>>> import numpy as np
>>> np.set_printoptions(suppress=True, linewidth=140)
>>> def tidy(a):
...     return np.round(a, 2) + 0
... 
>>> K = np.load("block16.npy")
>>> print(tidy(K))
[[ 0.14 -0.11 -0.22  1.1   0.11  0.13  0.01  0.85 -0.6   0.38  0.55]
 [-0.11  0.67  0.03 -0.12  0.25 -0.38  0.62  0.09 -0.81  0.1   0.  ]
 [-0.22  0.03  1.08 -0.01  0.16 -0.19  0.21  0.07 -0.33  0.13  0.04]
 [ 1.1  -0.12 -0.01  0.49 -0.58  0.1   0.16 -0.6   0.33 -0.3  -0.26]
 [ 0.11  0.25  0.16 -0.58  1.25  0.23 -0.19 -0.06  0.18 -0.05 -0.42]
 [ 0.13 -0.38 -0.19  0.1   0.23  0.93  0.05  0.47  0.38 -0.23  0.18]
 [ 0.01  0.62  0.21  0.16 -0.19  0.05  1.02  0.22  0.16  0.3   0.21]
 [ 0.85  0.09  0.07 -0.6  -0.06  0.47  0.22  1.28  0.04 -0.08 -0.39]
 [-0.6  -0.81 -0.33  0.33  0.18  0.38  0.16  0.04 -0.6   0.1  -0.32]
 [ 0.38  0.1   0.13 -0.3  -0.05 -0.23  0.3  -0.08  0.1   0.98  0.  ]
 [ 0.55  0.    0.04 -0.26 -0.42  0.18  0.21 -0.39 -0.32  0.    0.76]]
>>> rng = np.random.default_rng(29648)
>>> idx = rng.permutation(11)
>>> print(idx)
[ 7  3 10  5  8  2  9  6  4  1  0]
>>> out = K[idx][:, idx]
>>> print(tidy(np.trace(out)))
8.0
>>> E = np.loadtxt("case8.csv", delimiter=",")
>>> print(tidy(E))
[[ 0.12  0.39 -0.43 -0.51 -0.81  0.21  0.9  -0.9   0.22 -0.63  0.06  0.79]
 [-0.3   0.   -0.59  0.64 -0.25 -1.38 -0.4  -0.67 -0.28 -0.32 -0.6  -0.19]
 [-1.2   0.41  0.53  0.44  0.01  0.35  0.78 -0.54 -0.31  0.77 -0.37 -0.3 ]
 [ 0.78 -0.6   0.49  0.1   0.82 -0.22  0.29 -1.    0.83  0.43 -0.33  0.05]
 [-0.18  0.33 -0.22 -0.74  1.02 -0.81  0.8   0.67 -0.27  0.04 -0.4   0.5 ]
 [ 0.66  1.15  0.86  0.16  0.28 -0.29  0.13 -0.26 -0.47 -0.63  0.5  -0.58]
 [-0.06 -0.13 -0.43 -0.18 -0.1  -0.64  0.23 -0.27 -0.09  0.9   1.54 -0.14]
 [-0.18  0.97  0.22 -0.06 -0.47 -0.46 -0.29  0.43  1.44  0.43 -0.13  0.03]
 [ 0.48  0.19 -0.42 -1.11 -0.36  0.13 -0.07 -0.23 -0.27  0.56 -0.66 -1.13]
 [ 0.66  0.38  0.35  0.12 -0.39 -0.06 -0.49 -0.06 -0.79  0.96 -0.33  1.11]
 [-0.42 -0.77  1.27 -0.83 -0.65 -0.65 -0.09  0.03 -0.13 -0.26  0.03  0.05]
 [ 0.72 -0.4   0.06  0.76 -0.75 -0.29  1.14  0.79 -0.02  0.15 -0.23 -0.34]]
>>> ev, evecs = np.linalg.eigh(K)
>>> print(tidy(np.linalg.eigvalsh(K + -2 * np.eye(11))))
[-4. -3. -2. -1. -1. -1. -1. -1.  0.  0.  0.]
>>> print(tidy(evecs.T @ evecs))
[[1. 0. 0. 0. 0. 0. 0. 0. 0. 0. 0.]
 [0. 1. 0. 0. 0. 0. 0. 0. 0. 0. 0.]
 [0. 0. 1. 0. 0. 0. 0. 0. 0. 0. 0.]
 [0. 0. 0. 1. 0. 0. 0. 0. 0. 0. 0.]
 [0. 0. 0. 0. 1. 0. 0. 0. 0. 0. 0.]
 [0. 0. 0. 0. 0. 1. 0. 0. 0. 0. 0.]
 [0. 0. 0. 0. 0. 0. 1. 0. 0. 0. 0.]
 [0. 0. 0. 0. 0. 0. 0. 1. 0. 0. 0.]
 [0. 0. 0. 0. 0. 0. 0. 0. 1. 0. 0.]
 [0. 0. 0. 0. 0. 0. 0. 0. 0. 1. 0.]
 [0. 0. 0. 0. 0. 0. 0. 0. 0. 0. 1.]]
>>> print(np.unique(ev.round(6) + 0, return_counts=True)[1])
[1 1 1 5 3]
